$ python3 -q
>>> import numpy as np
>>> np.set_printoptions(precision=1, suppress=True, linewidth=100, sign=" ")
>>> K = np.array([[1.1, 0.4, -0.7, 2.1, 0.6],
...     [1.3, -0.7, -1.5, 0.4, -1.7],
...     [0.9, 0.0, 1.9, -0.3, -0.2],
...     [-0.6, 0.0, 1.3, -0.3, 0.1]])
>>> K
array([[ 1.1,  0.4, -0.7,  2.1,  0.6],
       [ 1.3, -0.7, -1.5,  0.4, -1.7],
       [ 0.9,  0. ,  1.9, -0.3, -0.2],
       [-0.6,  0. ,  1.3, -0.3,  0.1]])
>>> np.abs(K).max()
np.float64(2.1)
>>> K.shape
(4, 5)
>>> np.linalg.matrix_rank(K)
np.int64(4)
>>> K[4]
Traceback (most recent call last):
  File "<python-input-7>", line 1, in <module>
    K[4]
    ~^^^
IndexError: index 4 is out of bounds for axis 0 with size 4
>>> K - K[0]
array([[ 0. ,  0. ,  0. ,  0. ,  0. ],
       [ 0.2, -1.1, -0.8, -1.7, -2.3],
       [-0.2, -0.4,  2.6, -2.4, -0.8],
       [-1.7, -0.4,  2. , -2.4, -0.5]])
>>> np.count_nonzero(K)
np.int64(18)
>>> K.sum(axis=1)
array([ 3.5, -2.2,  2.3,  0.5])
>>> K.mean(axis=0)
array([ 0.7, -0.1,  0.2,  0.5, -0.3])
>>> round(np.linalg.norm(K), 1)
np.float64(4.6)
>>> m1 = np.array([[2.0, 1.0, 0.0], [0.0, 2.0, 1.0], [0.0, 0.0, 2.0]])
>>> np.sort(np.linalg.eigvals(m1))
array([ 2.,  2.,  2.])
>>> np.linalg.matrix_power(m1 - np.diag(np.diag(m1)), 3)
array([[ 0.,  0.,  0.],
       [ 0.,  0.,  0.],
       [ 0.,  0.,  0.]])
>>> [int(np.linalg.matrix_rank(np.linalg.matrix_power(m1, p))) for p in range(1, 4)]
[3, 3, 3]
